$ ipython --no-banner

In [1]: import numpy as np

In [2]: np.set_printoptions(precision=1, suppress=True, linewidth=140)

In [3]: rnd = lambda a: np.round(a, 1) + 0

In [4]: data = np.loadtxt("dump.csv", delimiter=",")

In [5]: rnd(data)
Out[5]: 
array([[-0.9,  0.3],
       [ 0.3,  0.9]])

In [6]: vec = np.array([-1, 0])

In [7]: rnd(np.linalg.det(data))
Out[7]: np.float64(-1.0)

In [8]: 2 - np.linalg.matrix_rank(data - np.eye(2), tol=1e-8)
Out[8]: np.int64(1)

In [9]: rnd(np.linalg.inv(data))
Out[9]: 
array([[-0.9,  0.3],
       [ 0.3,  0.9]])

In [10]: rnd(np.abs(np.linalg.eigvals(data)))
Out[10]: array([1., 1.])

In [11]: rnd(np.sort(np.abs(np.degrees(np.angle(np.linalg.eigvals(data))))))
Out[11]: array([  0., 180.])

In [12]: evals, evecs = np.linalg.eigh(data)

In [13]: vec = np.array([-3, -1])

In [14]: rnd(np.abs(data).sum(axis=1).max()), np.abs(evals).max()
Out[14]: (np.float64(1.3), np.float64(1.0))

In [15]: rnd(vec @ data @ vec)
Out[15]: np.float64(-5.7)

In [16]: rnd(np.linalg.eigvalsh(data[1:, 1:]))
Out[16]: array([0.9])

In [17]: rnd(evecs * np.maximum(evals, 0) @ evecs.T)
Out[17]: 
array([[0. , 0.2],
       [0.2, 1. ]])

In [18]: rnd(evecs * np.abs(evals) @ evecs.T)
Out[18]: 
array([[1., 0.],
       [0., 1.]])

In [19]: (np.sign(evecs[:, -1].round(6)) == np.sign(evecs[0, -1].round(6))).astype(int)
Out[19]: array([1, 1])

In [20]: u = np.array([-3, -1])

In [21]: rnd(np.array([np.convolve(row, u, "same") for row in data]))
Out[21]: 
array([[ 2.8,  0. ],
       [-0.9, -3.2]])

In [22]: rnd(np.convolve(data[0], u))
Out[22]: array([ 2.8,  0. , -0.3])

In [23]: vec = np.array([0, 1])

In [24]: rhs = data @ vec

In [25]: b, lr = np.zeros(2), 1 / np.linalg.norm(data, 2) ** 2

In [26]: for i in range(60):
    ...:     b -= lr * data.T @ (data @ b - rhs)
    ...:     if i % 10 == 0: print(i, round(np.linalg.norm(data @ b - rhs), 1))
    ...: 
0 0.0
10 0.0
20 0.0
30 0.0
40 0.0
50 0.0

In [27]: rnd(b)
Out[27]: array([0., 1.])

In [28]: q = data.astype(float).copy()

In [29]: for j in range(2):
    ...:     q[:, j] -= q[:, :j] @ (q[:, :j].T @ q[:, j])
    ...:     q[:, j] /= np.linalg.norm(q[:, j])
    ...: 

In [30]: rnd(q.T @ q)
Out[30]: 
array([[1., 0.],
       [0., 1.]])

In [31]: rnd(q)
Out[31]: 
array([[-0.9,  0.3],
       [ 0.3,  0.9]])

In [32]: W0 = np.load("block8.npy")

In [33]: W0
Out[33]: 
array([[1, 0, 0],
       [0, 0, 1],
       [0, 1, 0]])

In [34]: t3 = np.stack([W0, 4 * W0, W0[::-1]])

In [35]: (t3 @ W0.T).shape
Out[35]: (3, 3, 3)

In [36]: rnd(np.linalg.det(t3))
Out[36]: array([ -1., -64.,   1.])

In [37]: np.einsum("bij,cij->bc", t3, t3)
Out[37]: 
array([[ 3, 12,  1],
       [12, 48,  4],
       [ 1,  4,  3]])

In [38]: evals, evecs = np.linalg.eigh(W0)

In [39]: vec = np.array([1, 1, -1])

In [40]: np.abs(W0).sum(axis=1).max(), np.abs(evals).max()
Out[40]: (np.int64(1), np.float64(1.0))

In [41]: vec @ W0 @ vec
Out[41]: np.int64(-1)

In [42]: rnd(np.linalg.eigvalsh(W0[1:, 1:]))
Out[42]: array([-1.,  1.])

In [43]: rnd(evecs * np.maximum(evals, 0) @ evecs.T)
Out[43]: 
array([[1. , 0. , 0. ],
       [0. , 0.5, 0.5],
       [0. , 0.5, 0.5]])

In [44]: W0.shape
Out[44]: (3, 3)

In [45]: np.abs(W0).max()
Out[45]: np.int64(1)

In [46]: W0 - W0[0]
Out[46]: 
array([[ 0,  0,  0],
       [-1,  0,  1],
       [-1,  1,  0]])

In [47]: W0.sum(axis=1)
Out[47]: array([1, 1, 1])

In [48]: rnd(W0.mean(axis=0))
Out[48]: array([0.3, 0.3, 0.3])

In [49]: np.count_nonzero(W0)
Out[49]: np.int64(3)

In [50]: rnd(np.linalg.svd(W0, compute_uv=False))
Out[50]: array([1., 1., 1.])

In [51]: np.diff(W0, axis=0)
Out[51]: 
array([[-1,  0,  1],
       [ 0,  1, -1]])

In [52]: rnd(np.linalg.norm(W0))
Out[52]: np.float64(1.7)

In [53]: vec = np.array([-1, 2, 0])

In [54]: rnd(np.linalg.norm(vec)), rnd(np.linalg.norm(W0 @ vec))
Out[54]: (np.float64(2.2), np.float64(2.2))

In [55]: rnd(np.sort(np.abs(np.degrees(np.angle(np.linalg.eigvals(W0))))))
Out[55]: array([  0.,   0., 180.])

In [56]: [p for p in range(1, 25) if np.allclose(np.linalg.matrix_power(W0, p), np.eye(3))]
Out[56]: [2, 4, 6, 8, 10, 12, 14, 16, 18, 20, 22, 24]

In [57]: 3 - np.linalg.matrix_rank(W0 - np.eye(3), tol=1e-8)
Out[57]: np.int64(2)

In [58]: rnd(np.linalg.det(W0))
Out[58]: np.float64(-1.0)

In [59]: rnd(np.abs(np.linalg.eigvals(W0)).max())
Out[59]: np.float64(1.0)

In [60]: (W0 - W0.T) / 2
Out[60]: 
array([[0., 0., 0.],
       [0., 0., 0.],
       [0., 0., 0.]])

In [61]: np.trace(W0)
Out[61]: np.int64(1)

In [62]: W0 @ W0
Out[62]: 
array([[1, 0, 0],
       [0, 1, 0],
       [0, 0, 1]])

In [63]: np.allclose(W0, W0.T)
Out[63]: True

In [64]: rnd(np.linalg.det(W0))
Out[64]: np.float64(-1.0)

In [65]: np.allclose(W0 @ W0.T, W0.T @ W0)
Out[65]: True

In [66]: rng = np.random.default_rng(84757)

In [67]: idx = rng.integers(0, 2, 4)

In [68]: M = np.array([[1, 9, 4, 2], [9, 0, 8, 4], [5, 9, 6, 7], [1, 8, 1, 9]]) * (idx[:, None] == idx)

In [69]: M
Out[69]: 
array([[1, 9, 0, 2],
       [9, 0, 0, 4],
       [0, 0, 6, 0],
       [1, 8, 0, 9]])

In [70]: u = np.array([1, -3, -2, 1])

In [71]: B = M + np.outer(u, np.eye(4)[1])

In [72]: np.linalg.matrix_rank(np.linalg.inv(B) - np.linalg.inv(M), tol=1e-8)
Out[72]: np.int64(1)

In [73]: B
Out[73]: 
array([[ 1., 10.,  0.,  2.],
       [ 9., -3.,  0.,  4.],
       [ 0., -2.,  6.,  0.],
       [ 1.,  9.,  0.,  9.]])

In [74]: vec = np.array([1, 8, 3, 2])

In [75]: np.einsum("ij,j->i", M, vec)
Out[75]: array([77, 17, 18, 83])

In [76]: M @ np.ones(4)
Out[76]: array([12., 13.,  6., 18.])

In [77]: M @ vec
Out[77]: array([77, 17, 18, 83])

In [78]: np.diff(M, axis=0)
Out[78]: 
array([[ 8, -9,  0,  2],
       [-9,  0,  6, -4],
       [ 1,  8, -6,  9]])

In [79]: np.linalg.matrix_rank(M)
Out[79]: np.int64(4)

In [80]: M.shape
Out[80]: (4, 4)

In [81]: np.unravel_index(np.abs(M).argmax(), M.shape)
Out[81]: (np.int64(0), np.int64(1))

In [82]: M.sum(axis=1)
Out[82]: array([12, 13,  6, 18])

In [83]: rnd(np.linalg.norm(M))
Out[83]: np.float64(19.1)

In [84]: K = np.load("layer19.npy")

In [85]: K
Out[85]: 
array([[ 0,  5,  2],
       [ 0,  8,  2],
       [ 0,  6,  2],
       [ 0,  6,  2],
       [ 3, 11,  2],
       [ 0,  6,  2],
       [ 0,  5,  2],
       [ 0,  6,  2],
       [ 0,  5,  2],
       [ 0,  6,  2],
       [ 1, 10,  2],
       [ 0,  6,  2],
       [ 0,  8,  2],
       [ 1, 10,  2],
       [ 1, 10,  2],
       [ 1, 10,  2],
       [ 0,  9,  2],
       [ 0,  8,  2],
       [ 0,  7,  2],
       [ 0,  6,  2],
       [ 0,  8,  2],
       [ 0,  9,  2],
       [ 0,  7,  2],
       [ 0,  7,  2],
       [ 1, 10,  2],
       [ 0,  5,  2]])

In [86]: vec = np.array([1, 1, 0])

In [87]: rhs = K @ vec

In [88]: b, lr = np.zeros(3), 1 / np.linalg.norm(K, 2) ** 2

In [89]: for i in range(250):
    ...:     b -= lr * K.T @ (K @ b - rhs)
    ...:     if i % 50 == 0: print(i, round(np.linalg.norm(K @ b - rhs), 1))
    ...: 
0 3.3
50 2.3
100 1.6
150 1.1
200 0.8

In [90]: rnd(np.linalg.cond(K))
Out[90]: np.float64(25.8)

In [91]: rnd(np.linalg.norm(K, 2) / np.linalg.norm(K))
Out[91]: np.float64(1.0)

In [92]: np.linalg.cond(K) > 100
Out[92]: np.False_

In [93]: round(np.log10(np.linalg.cond(K)))
Out[93]: 1

In [94]: np.linalg.matrix_rank(K, rtol=0.1)
Out[94]: np.int64(1)

In [95]: np.argsort(-np.linalg.norm(K, axis=0).round(6), kind="stable")[:3]
Out[95]: array([1, 2, 0])

In [96]: P = K @ np.linalg.solve(K.T @ K, K.T)

In [97]: np.linalg.matrix_rank(np.eye(26) - P)
Out[97]: np.int64(23)

In [98]: arr = np.load("arr.npy")

In [99]: arr
Out[99]: 
array([[-1.1,  0.2, -0.8],
       [-0.9, -1.1, -0.2],
       [ 0.6, -0.5, -0.8],
       [ 1.2,  0.9, -0.6]])

In [100]: B = np.c_[K[:, :1] @ np.array([[3]]), np.array([0, 3, -2, 3, 0, -1, 3, -2, -2, 0, -2, -2, 0, 1, -3, -1, 0, 3, 2, -1, 3, 2, 1, -1, 2, 0])]

In [101]: B
Out[101]: 
array([[ 0,  0],
       [ 0,  3],
       [ 0, -2],
       [ 0,  3],
       [ 9,  0],
       [ 0, -1],
       [ 0,  3],
       [ 0, -2],
       [ 0, -2],
       [ 0,  0],
       [ 3, -2],
       [ 0, -2],
       [ 0,  0],
       [ 3,  1],
       [ 3, -3],
       [ 3, -1],
       [ 0,  0],
       [ 0,  3],
       [ 0,  2],
       [ 0, -1],
       [ 0,  3],
       [ 0,  2],
       [ 0,  1],
       [ 0, -1],
       [ 3,  2],
       [ 0,  0]])

In [102]: rnd(np.linalg.lstsq(K, B[:, 0])[0])
Out[102]: array([3., 0., 0.])

In [103]: np.linalg.matrix_rank(B)
Out[103]: np.int64(2)

In [104]: np.linalg.matrix_rank(np.c_[K, B])
Out[104]: np.int64(4)
